% python3 -q
>>> import numpy as np
>>> np.set_printoptions(precision=2, suppress=True, linewidth=120)
>>> M = np.load("block1.npy")
>>> M
array([[5, 2, 5, 3, 2, 2, 1],
       [0, 4, 3, 5, 1, 1, 1],
       [1, 0, 3, 0, 0, 1, 3],
       [4, 5, 2, 0, 4, 4, 2],
       [0, 1, 3, 0, 4, 0, 0],
       [5, 5, 2, 4, 4, 3, 3],
       [0, 2, 0, 2, 3, 4, 3]])
>>> vec = np.array([3, 5, -4, -4, -5, -5, -1])
>>> target = M @ vec
>>> target
array([-28, -23, -17, -13, -27, -22, -36])
>>> np.linalg.solve(M, 3 * target)
array([  9.,  15., -12., -12., -15., -15.,  -3.])
>>> np.round(np.linalg.solve(M, M[:, 0]), 2) + 0
array([1., 0., 0., 0., 0., 0., 0.])
>>> t3 = np.stack([M, -3 * M, M[::-1]])
>>> np.linalg.matrix_rank(t3.reshape(3, -1))
np.int64(2)
>>> (t3 @ M.T).shape
(3, 7, 7)
>>> np.linalg.norm(t3, axis=(1, 2))
array([19.95, 59.85, 19.95])
>>> W0 = np.load("sample16.npy")
>>> W0
array([[ 5.08,  3.86, -2.62, -2.83,  0.21, -1.68, -2.2 ],
       [-2.3 , -1.19, -0.17,  0.35, -0.18, -0.11,  2.62],
       [-1.99, -1.15,  1.03,  0.92, -0.37,  0.37,  0.61],
       [-3.48, -2.38, -0.84,  0.75, -0.61, -0.94,  5.04],
       [ 0.81,  1.53,  2.01, -2.17, -0.66,  1.55, -5.02],
       [-1.87, -2.07,  0.45,  1.87,  0.33,  0.07,  2.25],
       [-3.44,  1.21,  4.34, -0.98, -2.65,  1.54, -4.15],
       [-1.07, -2.26,  0.09,  0.24, -0.03,  0.09,  2.17],
       [-0.16, -1.41, -2.04,  1.7 ,  0.42, -1.99,  4.92],
       [-0.04, -1.02,  0.08,  1.88,  0.66,  0.05,  0.79],
       [-7.28, -4.43,  2.67,  2.9 , -1.25,  0.96,  4.15],
       [ 1.19,  0.03, -2.53, -0.19,  0.59, -1.68,  2.91],
       [ 3.47,  1.92, -2.82, -2.86, -0.35, -2.05,  0.37],
       [ 5.15,  4.51, -0.4 , -2.73,  0.54,  0.62, -6.67]])
>>> cent = W0[[7, 6]].astype(float)
>>> for _ in range(3):
...     labels = np.linalg.norm(W0[:, None] - cent, axis=-1).argmin(axis=1)
...     cent = np.array([W0[labels == j].mean(axis=0) for j in range(2)])
... 
>>> labels
array([1, 0, 0, 0, 1, 0, 1, 0, 0, 0, 0, 0, 1, 1])
>>> np.abs(cent[1] - cent[0]).argmax()
np.int64(6)
>>> hat = W0 @ np.linalg.solve(W0.T @ W0, W0.T)
>>> np.allclose(hat @ hat, hat)
True
>>> hat @ W0[:, 0]
array([ 5.08, -2.3 , -1.99, -3.48,  0.81, -1.87, -3.44, -1.07, -0.16, -0.04, -7.28,  1.19,  3.47,  5.15])
>>> np.round(np.linalg.eigvalsh(hat), 2) + 0
array([0., 0., 0., 0., 0., 0., 0., 1., 1., 1., 1., 1., 1., 1.])
>>> np.diag(hat)
array([0.35, 0.53, 0.22, 0.49, 0.59, 0.48, 0.88, 0.63, 0.48, 0.34, 0.5 , 0.41, 0.66, 0.44])
>>> Ac = W0 - W0.mean(axis=1)
Traceback (most recent call last):
  File "<python-input-24>", line 1, in <module>
    Ac = W0 - W0.mean(axis=1)
         ~~~^~~~~~~~~~~~~~~~~
ValueError: operands could not be broadcast together with shapes (14,7) (14,) 
>>> Ac = W0 - W0.mean(axis=0)
>>> Uu, sigma, Vh = np.linalg.svd(Ac, full_matrices=False)
>>> np.searchsorted(np.cumsum(sigma ** 2) / (sigma ** 2).sum(), 0.9) + 1
np.int64(2)
>>> np.abs(Vh[0]).argmax()
np.int64(6)
>>> (np.sign(Uu[:, 0]) == np.sign(Uu[0, 0])).astype(int)
array([1, 0, 0, 0, 1, 0, 1, 0, 0, 0, 0, 0, 1, 1])
>>> np.round((sigma ** 2).sum() ** 2 / (sigma ** 4).sum(), 2)
np.float64(1.84)
>>> np.abs(Uu[:, 0]).argmax()
np.int64(13)
>>> np.linalg.matrix_rank(Ac)
np.int64(7)
>>> sigma
array([19.45, 12.5 ,  3.96,  1.95,  1.08,  0.3 ,  0.15])
>>> B = np.array([[1, 0, 0],
...     [2, 1, 2],
...     [1, 1, 1],
...     [0, 2, 1],
...     [2, 1, 2],
...     [2, 2, 0],
...     [0, 0, 0]])
>>> np.linalg.matrix_rank(W0 @ B)
np.int64(3)
>>> B @ W0
Traceback (most recent call last):
  File "<python-input-36>", line 1, in <module>
    B @ W0
    ~~^~~~
ValueError: matmul: Input operand 1 has a mismatch in its core dimension 0, with gufunc signature (n?,k),(k,m?)->(n?,m?) (size 14 is different from 3)
>>> np.vstack([W0, B.T]).shape
(17, 7)
>>> np.linalg.matrix_rank(np.vstack([W0, B.T]))
np.int64(7)
>>> data = np.loadtxt("m.csv", delimiter=",")
>>> data
array([[ 5.,  0.,  3.,  0., -1.,  0.],
       [ 0.,  9.,  0., -2.,  0.,  2.],
       [ 5.,  0.,  1.,  0., -9.,  0.],
       [ 0.,  1.,  0.,  6.,  0., -6.],
       [-7.,  0.,  7.,  0., -3.,  0.],
       [ 0.,  2.,  0., -9.,  0.,  6.]])
>>> Uu, sigma, Vh = np.linalg.svd(data, full_matrices=False)
>>> np.cumsum(sigma ** 2) / np.sum(sigma ** 2)
array([0.39, 0.62, 0.82, 0.96, 1.  , 1.  ])
>>> Uu.shape, sigma.shape, Vh.shape
((6, 6), (6,), (6, 6))
>>> np.round(Uu.T @ data @ Vh.T, 2) + 0
array([[14.4 ,  0.  ,  0.  ,  0.  ,  0.  ,  0.  ],
       [ 0.  , 11.15,  0.  ,  0.  ,  0.  ,  0.  ],
       [ 0.  ,  0.  , 10.32,  0.  ,  0.  ,  0.  ],
       [ 0.  ,  0.  ,  0.  ,  8.59,  0.  ,  0.  ],
       [ 0.  ,  0.  ,  0.  ,  0.  ,  4.28,  0.  ],
       [ 0.  ,  0.  ,  0.  ,  0.  ,  0.  ,  1.36]])
>>> np.allclose(Uu * sigma @ Vh, data)
True
>>> np.round(Vh @ Vh.T, 2) + 0
array([[1., 0., 0., 0., 0., 0.],
       [0., 1., 0., 0., 0., 0.],
       [0., 0., 1., 0., 0., 0.],
       [0., 0., 0., 1., 0., 0.],
       [0., 0., 0., 0., 1., 0.],
       [0., 0., 0., 0., 0., 1.]])
>>> np.abs(Uu[:, 0]).round(6).argmax()
np.int64(5)
>>> np.round(np.abs(Vh[0]), 2) + 0
array([0.  , 0.3 , 0.  , 0.75, 0.  , 0.59])
